% ipython --no-banner

In [1]: import numpy as np

In [2]: from numpy import linalg as LA

In [3]: np.set_printoptions(suppress=True, linewidth=160)

In [4]: tidy = lambda a: np.round(a, 1) + 0

In [5]: data = np.loadtxt("data.csv", delimiter=",")

In [6]: data
Out[6]: 
array([[-0.5,  0.8, -1.9],
       [ 0.2,  1.1, -0.5],
       [-0.6,  1. , -0.2],
       [ 0.7, -2.2,  2. ],
       [-0.6,  0.1,  0.9],
       [-2.1, -0.1, -0.4],
       [-1.2,  0. , -0.9],
       [-0.1, -0.9,  0.4],
       [ 0.5,  0.5, -0.1],
       [ 0.2, -0.8,  0.7],
       [ 1. , -0.2,  0.1],
       [ 0.1, -0.1,  0. ],
       [-1.4,  0.5, -0.1],
       [ 0.1, -0.4, -1.4],
       [ 0.7,  0.8,  1.3],
       [-0.1, -0.5,  1.1],
       [-0.6,  2.5, -1.4],
       [ 0.8, -0.7,  2.1],
       [-1. , 17. , -1. ],
       [ 1.9, -0.7,  0.1],
       [-0.2, -0.1,  0.6],
       [-0.1, -0.5, -1.2],
       [ 2.2, -0.6,  0.4],
       [-2. ,  0.2,  0.4],
       [ 1.4,  0.1, -0.7],
       [ 0. , -0.5,  1.8],
       [ 0.8,  0.7,  0. ]])

In [7]: # column 1 dominates

In [8]: A2 = data / np.sqrt((data ** 2).mean(axis=1, keepdims=True))

In [9]: tidy(data - data.mean(axis=1, keepdims=True))
Out[9]: 
array([[ 0. ,  1.3, -1.4],
       [-0.1,  0.8, -0.8],
       [-0.7,  0.9, -0.3],
       [ 0.5, -2.4,  1.8],
       [-0.7,  0. ,  0.8],
       [-1.2,  0.8,  0.5],
       [-0.5,  0.7, -0.2],
       [ 0.1, -0.7,  0.6],
       [ 0.2,  0.2, -0.4],
       [ 0.2, -0.8,  0.7],
       [ 0.7, -0.5, -0.2],
       [ 0.1, -0.1,  0. ],
       [-1.1,  0.8,  0.2],
       [ 0.7,  0.2, -0.8],
       [-0.2, -0.1,  0.4],
       [-0.3, -0.7,  0.9],
       [-0.8,  2.3, -1.6],
       [ 0.1, -1.4,  1.4],
       [-6. , 12. , -6. ],
       [ 1.5, -1.1, -0.3],
       [-0.3, -0.2,  0.5],
       [ 0.5,  0.1, -0.6],
       [ 1.5, -1.3, -0.3],
       [-1.5,  0.7,  0.9],
       [ 1.1, -0.2, -1. ],
       [-0.4, -0.9,  1.4],
       [ 0.3,  0.2, -0.5]])

In [10]: LA.matrix_rank(A2) == LA.matrix_rank(data)
Out[10]: np.True_

In [11]: print(tidy(A2[16]))
[-0.4  1.5 -0.8]

In [12]: LA.matrix_rank(data - data.mean(axis=1, keepdims=True))
Out[12]: np.int64(2)

In [13]: tidy(LA.norm(A2, axis=1))
Out[13]: array([1.7, 1.7, 1.7, 1.7, 1.7, 1.7, 1.7, 1.7, 1.7, 1.7, 1.7, 1.7, 1.7, 1.7, 1.7, 1.7, 1.7, 1.7, 1.7, 1.7, 1.7, 1.7, 1.7, 1.7, 1.7, 1.7, 1.7])

In [14]: q, V = LA.qr(data[:, :1])[0], LA.qr(data[:, 1:])[0]

In [15]: sv = LA.svd(q.T @ V, compute_uv=False)

In [16]: tidy(sv)
Out[16]: array([0.3])

In [17]: Ac = (data - data.mean(axis=0)) / data.std(axis=0)

In [18]: print(np.argwhere(np.abs(Ac) > 2))
[[ 5  0]
 [18  1]
 [22  0]]

In [19]: tidy(Ac.std(axis=0))
Out[19]: array([1., 1., 1.])

In [20]: c = LA.lstsq(np.delete(Ac, 1, axis=1), Ac[:, 1])[0]

In [21]: tidy(1 - np.var(Ac[:, 1] - np.delete(Ac, 1, axis=1) @ c))
Out[21]: np.float64(0.1)

In [22]: vec = np.array([1, 2, 0])

In [23]: y = data @ vec

In [24]: c, lr = np.zeros(3), 1 / LA.norm(data, 2) ** 2

In [25]: for i in range(60):
    ...:     c -= lr * data.T @ (data @ c - y)
    ...:     if i % 10 == 0: print(i, round(LA.norm(data @ c - y), 1))
    ...: 
0 5.7
10 2.2
20 0.9
30 0.4
40 0.2
50 0.1

In [26]: tidy(c)
Out[26]: array([1., 2., 0.])

In [27]: Z = data[[1, 25]].astype(float)

In [28]: for _ in range(7):
    ...:     lab = LA.norm(data[:, None] - Z, axis=-1).argmin(axis=1)
    ...:     Z = np.array([data[lab == j].mean(axis=0) for j in range(2)])
    ...: 

In [29]: lab
Out[29]: array([1, 1, 1, 1, 1, 1, 1, 1, 1, 1, 1, 1, 1, 1, 1, 1, 1, 1, 0, 1, 1, 1, 1, 1, 1, 1, 1])

In [30]: np.abs(Z[1] - Z[0]).argmax()
Out[30]: np.int64(1)

In [31]: M = np.load("mat.npy")

In [32]: M
Out[32]: 
array([[3., 1., 1., 1., 1.],
       [1., 3., 1., 1., 1.],
       [1., 1., 3., 1., 1.],
       [1., 1., 1., 3., 1.],
       [1., 1., 1., 1., 3.]])

In [33]: # symmetric, so the eigenvalues are real

In [34]: rng = np.random.default_rng(56)

In [35]: A2 = M + rng.integers(-2, 3, (5, 1)) @ rng.integers(-2, 3, (1, 5))

In [36]: A2
Out[36]: 
array([[ 1.,  0.,  0.,  3.,  1.],
       [ 3.,  4.,  2., -1.,  1.],
       [-1.,  0.,  2.,  3.,  1.],
       [-3., -1., -1.,  7.,  1.],
       [ 5.,  3.,  3., -3.,  3.]])

In [37]: tidy(LA.svd(A2 - M, compute_uv=False))
Out[37]: array([10.5,  0. ,  0. ,  0. ,  0. ])

In [38]: A2 - M
Out[38]: 
array([[-2., -1., -1.,  2.,  0.],
       [ 2.,  1.,  1., -2.,  0.],
       [-2., -1., -1.,  2.,  0.],
       [-4., -2., -2.,  4.,  0.],
       [ 4.,  2.,  2., -4.,  0.]])

In [39]: np.abs(A2 - M).sum(axis=1)
Out[39]: array([ 6.,  6.,  6., 12., 12.])

In [40]: ev, V = LA.eig(A2)

In [41]: tidy(np.sort(LA.eigvals(LA.inv(A2))))
Out[41]: array([0.2, 0.2, 0.5, 0.5, 0.5])

In [42]: print(tidy(ev))
[5. 6. 2. 2. 2.]

In [43]: ev, V = LA.eigh(M)

In [44]: vec = np.array([5, 0, 4, 0, 3])

In [45]: vec @ M @ vec
Out[45]: np.float64(244.0)

In [46]: print(tidy(V * np.abs(ev) @ V.T))
[[3. 1. 1. 1. 1.]
 [1. 3. 1. 1. 1.]
 [1. 1. 3. 1. 1.]
 [1. 1. 1. 3. 1.]
 [1. 1. 1. 1. 3.]]

In [47]: (np.sign(V[:, -1].round(6)) == np.sign(V[0, -1].round(6))).astype(int)
Out[47]: array([1, 1, 1, 1, 1])

In [48]: q, V = LA.qr(M[:, :1])[0], LA.qr(M[:, 1:])[0]

In [49]: sv = LA.svd(q.T @ V, compute_uv=False)

In [50]: tidy(LA.norm(q @ q.T - V @ V.T, 2))
Out[50]: np.float64(1.0)

In [51]: tidy(np.degrees(np.arccos(sv.clip(0, 1))))
Out[51]: array([37.9])

In [52]: print((sv > 0.9).sum())
0

In [53]: q, _ = LA.qr(np.array([[0.1, 0.7, 0.1, -0.7],
    ...:     [0.4, -0.7, -1.3, -0.3],
    ...:     [0.4, 0.7, 0.9, 0.0],
    ...:     [-0.1, -1.3, -0.8, 0.4]]))

In [54]: K = -3 * q

In [55]: tidy(K)
Out[55]: 
array([[ 0.5, -1.1, -1.5, -2.3],
       [ 2.1,  1.6, -1.3,  0.6],
       [ 2.1, -0.8,  2. , -0.5],
       [-0.5,  2.1,  1. , -1.8]])

In [56]: A2 = K / LA.norm(K, axis=1, keepdims=True)

In [57]: gram = A2 @ A2.T

In [58]: print((gram - 2 * np.eye(4)).round(6).argmax(axis=1))
[1 0 0 0]

In [59]: np.degrees(np.arccos(np.clip(gram[2, 3], -1, 1)))
Out[59]: np.float64(90.0)

In [60]: (np.abs(gram) > 0.9).astype(int)
Out[60]: 
array([[1, 0, 0, 0],
       [0, 1, 0, 0],
       [0, 0, 1, 0],
       [0, 0, 0, 1]])

In [61]: tidy(LA.norm(K, axis=0))
Out[61]: array([3., 3., 3., 3.])

In [62]: E = 2 * np.eye(5) + np.eye(5, k=1)

In [63]: E
Out[63]: 
array([[2., 1., 0., 0., 0.],
       [0., 2., 1., 0., 0.],
       [0., 0., 2., 1., 0.],
       [0., 0., 0., 2., 1.],
       [0., 0., 0., 0., 2.]])

In [64]: A2 = E / LA.norm(E, axis=1, keepdims=True)

In [65]: gram = A2 @ A2.T

In [66]: (np.abs(gram) > 0.9).astype(int)
Out[66]: 
array([[1, 0, 0, 0, 0],
       [0, 1, 0, 0, 0],
       [0, 0, 1, 0, 0],
       [0, 0, 0, 1, 0],
       [0, 0, 0, 0, 1]])

In [67]: tidy(gram[2])
Out[67]: array([0. , 0.4, 1. , 0.4, 0. ])

In [68]: np.degrees(np.arccos(np.clip(gram[2, 4], -1, 1)))
Out[68]: np.float64(90.0)

In [69]: np.argwhere(np.triu(np.abs(gram) > 0.95, 1))
Out[69]: array([], shape=(0, 2), dtype=int64)

In [70]: (E + E.T) / 2
Out[70]: 
array([[2. , 0.5, 0. , 0. , 0. ],
       [0.5, 2. , 0.5, 0. , 0. ],
       [0. , 0.5, 2. , 0.5, 0. ],
       [0. , 0. , 0.5, 2. , 0.5],
       [0. , 0. , 0. , 0.5, 2. ]])

In [71]: assert E == E.T
ValueError: The truth value of an array with more than one element is ambiguous. Use a.any() or a.all()


In [72]: print(tidy(LA.matrix_power(E, 3)))
[[ 8. 12.  6.  1.  0.]
 [ 0.  8. 12.  6.  1.]
 [ 0.  0.  8. 12.  6.]
 [ 0.  0.  0.  8. 12.]
 [ 0.  0.  0.  0.  8.]]

In [73]: print(np.allclose(E @ E.T, E.T @ E))
False

In [74]: E.inv()
AttributeError: 'numpy.ndarray' object has no attribute 'inv'


In [75]: (E - E.T) / 2
Out[75]: 
array([[ 0. ,  0.5,  0. ,  0. ,  0. ],
       [-0.5,  0. ,  0.5,  0. ,  0. ],
       [ 0. , -0.5,  0. ,  0.5,  0. ],
       [ 0. ,  0. , -0.5,  0. ,  0.5],
       [ 0. ,  0. ,  0. , -0.5,  0. ]])

In [76]: tidy(np.sort(np.abs(LA.eigvals(E))))
Out[76]: array([2., 2., 2., 2., 2.])
